$ ipython --no-banner

In [1]: import numpy as np

In [2]: from numpy import linalg as LA

In [3]: np.set_printoptions(suppress=True, linewidth=200)

In [4]: feats = np.loadtxt("data.csv", delimiter=",")

In [5]: feats
Out[5]: 
array([[3., 3., 1., 3., 2., 3., 2., 0., 0., 1., 0., 2., 2., 1., 2.],
       [1., 1., 0., 0., 0., 1., 2., 0., 3., 2., 0., 2., 0., 1., 3.],
       [1., 0., 2., 2., 0., 3., 0., 3., 1., 2., 1., 2., 2., 3., 0.],
       [1., 0., 0., 1., 3., 1., 3., 2., 3., 0., 2., 1., 3., 2., 3.],
       [3., 1., 3., 2., 1., 3., 0., 3., 1., 2., 0., 1., 1., 1., 3.],
       [3., 2., 3., 0., 1., 0., 1., 2., 3., 3., 1., 1., 1., 3., 0.],
       [1., 1., 1., 3., 1., 2., 2., 2., 1., 0., 2., 2., 3., 2., 1.],
       [2., 1., 2., 3., 2., 0., 0., 1., 1., 3., 2., 0., 0., 3., 2.],
       [3., 0., 0., 3., 3., 2., 1., 3., 1., 3., 3., 0., 0., 0., 0.],
       [3., 0., 3., 2., 1., 3., 2., 0., 2., 3., 2., 3., 3., 3., 1.],
       [0., 1., 3., 0., 2., 1., 3., 2., 1., 1., 1., 0., 0., 3., 1.],
       [3., 2., 1., 2., 2., 3., 3., 2., 1., 1., 3., 1., 2., 1., 3.],
       [1., 0., 1., 0., 0., 3., 3., 0., 3., 2., 2., 2., 0., 3., 3.],
       [2., 1., 1., 2., 1., 2., 1., 1., 1., 3., 0., 2., 3., 2., 2.],
       [3., 1., 0., 2., 0., 3., 2., 3., 2., 0., 3., 3., 1., 0., 1.]])

In [6]: x0 = np.array([3, 0, 3, 0, 0, 0, 1, 1, 3, 3, 2, 1, 0, 0, 1])

In [7]: (feats @ x0).argmax()
Out[7]: np.int64(9)

In [8]: (feats * x0).sum(axis=1)
Out[8]: array([21., 25., 25., 25., 34., 42., 20., 31., 31., 43., 23., 33., 33., 27., 30.])

In [9]: np.einsum("ij,j->i", feats, x0)
Out[9]: array([21., 25., 25., 25., 34., 42., 20., 31., 31., 43., 23., 33., 33., 27., 30.])

In [10]: x0 = np.array([-1, 1, -2, -2, -1, 2, -1, -1, 2, 2, 1, -1, 1, 1, 0])

In [11]: y = feats @ x0

In [12]: coef, lr = np.zeros(15), 1 / LA.norm(feats, 2) ** 2

In [13]: for i in range(250):
    ...:     coef -= lr * feats.T @ (feats @ coef - y)
    ...:     if i % 50 == 0: print(i, round(LA.norm(feats @ coef - y), 2))
    ...: 
0 16.56
50 4.93
100 3.91
150 3.32
200 2.86

In [14]: round(LA.cond(feats), 2)
Out[14]: np.float64(121.64)
